% ipython --no-banner

In [1]: import numpy as np

In [2]: np.set_printoptions(suppress=True, linewidth=120)

In [3]: W2 = np.array([[0, 0, -2, -2, 1, -1, 0, -2, -2, -1],
   ...:     [-2, 1, 1, 1, -2, 0, 0, -1, -2, -1],
   ...:     [-2, 2, 1, 0, -1, 1, 0, 1, 0, -1],
   ...:     [0, 2, 0, 1, -2, 2, 1, -2, 0, 1]])

In [4]: rng = np.random.default_rng(23649)

In [5]: K = rng.normal(size=(14, 4)) @ W2 + np.array([2, 0, -2, 0, -1, 0, 2, 0, 0, 2])

In [6]: print(K.round(1))
[[ 2.9  1.2 -2.4  1.5 -3.3  1.6  3.2 -3.5 -0.7  3.6]
 [ 2.9 -2.4 -4.1 -1.9  1.1 -2.8  1.4 -1.7 -2.3  1.1]
 [ 6.8 -2.5 -5.7 -3.3  3.9 -0.8  2.1  0.3  2.9  3.9]
 [ 4.4  3.3 -2.5  0.9 -2.3  4.8  4.  -0.9  4.2  5.5]
 [-2.1  0.6 -0.2  0.2 -2.4 -1.6  1.   0.8 -3.3 -1.2]
 [ 2.6 -1.2 -4.  -3.4  2.6 -1.7  1.2  1.5  0.2  0.7]
 [ 3.4 -1.7 -4.5 -0.8 -0.7 -1.9  2.3 -4.7 -3.5  2. ]
 [ 4.  -0.8 -5.1 -3.2  2.1 -0.8  2.1 -1.   0.1  2. ]
 [-0.7  0.5 -0.5 -0.1 -1.4 -0.7  1.2  2.  -0.9 -0.1]
 [-1.   2.3  3.7  3.8 -3.9  2.9  1.6  6.5  4.2  2.2]
 [ 7.  -5.8 -5.6 -3.1  4.9 -3.9  1.1  0.1  0.8  3. ]
 [-0.9  2.8  3.1  1.8 -1.8  3.2  1.4  8.7  6.   1.7]
 [-0.5  2.2  1.   2.4 -3.8  1.9  2.1  1.8  0.8  1.8]
 [ 3.8  2.6 -2.4  2.2 -4.1  3.7  4.  -3.9  1.   5.2]]

In [7]: r = np.linalg.matrix_rank(K)

In [8]: print(r)
5

In [9]: null = np.linalg.svd(K)[2][r:].T

In [10]: print(np.round(null @ null.T, 1) + 0)
[[ 0.6  0.2  0.2  0.  -0.1  0.  -0.1  0.1 -0.2 -0.3]
 [ 0.2  0.4  0.1  0.2  0.1 -0.3 -0.1  0.  -0.1  0.1]
 [ 0.2  0.1  0.5 -0.3  0.  -0.1  0.3  0.  -0.1  0.1]
 [ 0.   0.2 -0.3  0.5  0.3  0.   0.   0.1  0.  -0.2]
 [-0.1  0.1  0.   0.3  0.5  0.   0.3  0.  -0.2  0.1]
 [ 0.  -0.3 -0.1  0.   0.   0.6  0.   0.2 -0.3 -0.1]
 [-0.1 -0.1  0.3  0.   0.3  0.   0.7 -0.1  0.1 -0.2]
 [ 0.1  0.   0.   0.1  0.   0.2 -0.1  0.1 -0.2  0. ]
 [-0.2 -0.1 -0.1  0.  -0.2 -0.3  0.1 -0.2  0.5 -0.2]
 [-0.3  0.1  0.1 -0.2  0.1 -0.1 -0.2  0.  -0.2  0.7]]

In [11]: print([int(np.linalg.matrix_rank(K[:i])) for i in range(1, len(K) + 1)])
[1, 2, 3, 4, 5, 5, 5, 5, 5, 5, 5, 5, 5, 5]

In [12]: print([int(np.linalg.matrix_rank(np.delete(K, i, axis=0))) for i in range(14)])
[5, 5, 5, 5, 5, 5, 5, 5, 5, 5, 5, 5, 5, 5]

In [13]: print(np.linalg.matrix_rank(K.T @ K), np.linalg.matrix_rank(K @ K.T))
5 5

In [14]: print([int(np.linalg.matrix_rank(K[:, :j + 1])) for j in range(10)])
[1, 2, 3, 4, 5, 5, 5, 5, 5, 5]

In [15]: r0 = np.array([2, 0, 0])

In [16]: print(np.round(np.correlate(K[7], K[13], "full"), 1))
[ 20.6   0.2 -42.9  -2.8  39.2 -29.5 -18.3   6.8  10.1  29.1   5.  -53.7  12.3   5.5  -3.4   9.3  -8.1   5.6   7.5]

In [17]: print(np.round(np.polyval(r0, K[7]), 1) + 0)
[32.1  1.2 52.8 20.7  8.9  1.4  8.4  1.9  0.   7.9]

In [18]: print(np.round(np.cross(K[7, :3], K[13, :3]), 1))
[15.  -9.7 13.2]

In [19]: print(np.round(np.convolve(K[7], r0), 1))
[  8.   -1.5 -10.3  -6.4   4.2  -1.7   4.1  -1.9   0.3   4.    0.    0. ]

In [20]: mat = np.loadtxt("m.csv", delimiter=",")

In [21]: print(mat)
[[ -3.6  21.2  -7.   -8.5  10.4  20.9 -33.4  21.5  27.3  10.3]
 [ -4.4  19.4  -5.5  -6.5  11.9  23.2 -30.9  21.   28.7  10.3]
 [ -3.5  20.5  -7.4  -6.9  10.   20.7 -31.   22.7  28.7   9.7]
 [ -5.   21.5  -6.1  -7.8  12.6  21.  -29.8  23.1  29.3   9.4]
 [  9.7   5.   -0.4   5.4  10.   16.7   2.3  -6.9   5.3  10.4]
 [ -4.3  18.6  -6.7  -8.5  11.5  20.1 -31.9  21.6  27.4   8.6]
 [  9.3   3.    0.6   5.2   9.3  14.7   1.6  -4.6   2.1   9.9]
 [  8.7   4.1   1.7   5.4   8.3  16.7   1.5  -4.7   6.4  10.2]
 [ -3.   19.7  -5.6  -8.2  12.   24.8 -32.4  21.1  27.7   9.9]
 [  7.4   6.3  -0.2   5.3   8.2  17.1   1.   -5.8   8.8   9.8]
 [  9.7   4.1   1.5   4.2   7.   17.2   0.8  -4.8   6.7  10.1]
 [ 11.3   4.6   0.    5.2   9.5  16.2   3.7  -8.2   5.5  10.3]
 [ 11.1   4.1   0.2   6.4   6.1  17.    2.1  -7.1   4.   10.7]
 [  9.8   3.4   1.2   6.1   6.   16.7   2.5  -7.7   7.2  11. ]
 [ -3.8  20.7  -6.6  -6.6  10.5  21.6 -33.7  24.1  27.8   8.7]
 [ 10.5   2.8   0.6   5.9   7.9  16.9   1.6  -7.5   5.4  10.3]
 [ -4.4  19.2  -7.4  -8.2  11.1  23.1 -31.   22.5  28.   12.1]
 [ -3.1  19.4  -5.9  -8.3  12.6  22.9 -32.7  20.   27.1   9. ]
 [ -4.1  20.7  -5.6  -8.3  13.3  21.8 -33.3  22.   28.5   9.9]
 [ 10.4   3.4  -0.4   4.5   8.3  17.3   1.2  -4.8   6.3   8.4]
 [  9.    2.3   0.1   7.4   7.8  17.4   1.5  -5.9   4.9  10.2]
 [ 12.    4.9   0.9   5.7   8.8  18.8   2.4  -5.9   6.2  10.9]
 [ -4.8  20.4  -6.2  -8.4  12.6  23.1 -31.8  22.6  28.8  10.6]
 [  8.9   3.7   0.8   6.5  10.3  16.4   0.9  -6.    6.6   8.4]
 [ -2.9  19.5  -6.8  -7.8  12.1  23.1 -32.9  22.   26.9  10.1]]

In [22]: labels = rng.permutation(10)

In [23]: B = mat[:, labels] * rng.choice([-1, 1], 10)

In [24]: print(B)
[[-33.4 -10.4 -27.3  -7.   -3.6  21.5 -20.9  21.2  10.3  -8.5]
 [-30.9 -11.9 -28.7  -5.5  -4.4  21.  -23.2  19.4  10.3  -6.5]
 [-31.  -10.  -28.7  -7.4  -3.5  22.7 -20.7  20.5   9.7  -6.9]
 [-29.8 -12.6 -29.3  -6.1  -5.   23.1 -21.   21.5   9.4  -7.8]
 [  2.3 -10.   -5.3  -0.4   9.7  -6.9 -16.7   5.   10.4   5.4]
 [-31.9 -11.5 -27.4  -6.7  -4.3  21.6 -20.1  18.6   8.6  -8.5]
 [  1.6  -9.3  -2.1   0.6   9.3  -4.6 -14.7   3.    9.9   5.2]
 [  1.5  -8.3  -6.4   1.7   8.7  -4.7 -16.7   4.1  10.2   5.4]
 [-32.4 -12.  -27.7  -5.6  -3.   21.1 -24.8  19.7   9.9  -8.2]
 [  1.   -8.2  -8.8  -0.2   7.4  -5.8 -17.1   6.3   9.8   5.3]
 [  0.8  -7.   -6.7   1.5   9.7  -4.8 -17.2   4.1  10.1   4.2]
 [  3.7  -9.5  -5.5   0.   11.3  -8.2 -16.2   4.6  10.3   5.2]
 [  2.1  -6.1  -4.    0.2  11.1  -7.1 -17.    4.1  10.7   6.4]
 [  2.5  -6.   -7.2   1.2   9.8  -7.7 -16.7   3.4  11.    6.1]
 [-33.7 -10.5 -27.8  -6.6  -3.8  24.1 -21.6  20.7   8.7  -6.6]
 [  1.6  -7.9  -5.4   0.6  10.5  -7.5 -16.9   2.8  10.3   5.9]
 [-31.  -11.1 -28.   -7.4  -4.4  22.5 -23.1  19.2  12.1  -8.2]
 [-32.7 -12.6 -27.1  -5.9  -3.1  20.  -22.9  19.4   9.   -8.3]
 [-33.3 -13.3 -28.5  -5.6  -4.1  22.  -21.8  20.7   9.9  -8.3]
 [  1.2  -8.3  -6.3  -0.4  10.4  -4.8 -17.3   3.4   8.4   4.5]
 [  1.5  -7.8  -4.9   0.1   9.   -5.9 -17.4   2.3  10.2   7.4]
 [  2.4  -8.8  -6.2   0.9  12.   -5.9 -18.8   4.9  10.9   5.7]
 [-31.8 -12.6 -28.8  -6.2  -4.8  22.6 -23.1  20.4  10.6  -8.4]
 [  0.9 -10.3  -6.6   0.8   8.9  -6.  -16.4   3.7   8.4   6.5]
 [-32.9 -12.1 -26.9  -6.8  -2.9  22.  -23.1  19.5  10.1  -7.8]]

In [25]: U, _, Vt = np.linalg.svd(mat.T @ B)

In [26]: print(labels)
[6 4 8 2 0 7 5 1 9 3]

In [27]: print(np.round(np.linalg.lstsq(mat, B)[0], 1) + 0)
[[ 0.  0.  0.  0.  1.  0.  0.  0.  0.  0.]
 [ 0.  0.  0.  0.  0.  0.  0.  1.  0.  0.]
 [ 0.  0.  0.  1.  0.  0.  0.  0.  0.  0.]
 [ 0.  0.  0.  0.  0.  0.  0.  0.  0.  1.]
 [ 0. -1.  0.  0.  0.  0.  0.  0.  0.  0.]
 [ 0.  0.  0.  0.  0.  0. -1.  0.  0.  0.]
 [ 1.  0.  0.  0.  0.  0.  0.  0.  0.  0.]
 [ 0.  0.  0.  0.  0.  1.  0.  0.  0.  0.]
 [ 0.  0. -1.  0.  0.  0.  0.  0.  0.  0.]
 [ 0.  0.  0.  0.  0.  0.  0.  0.  1.  0.]]
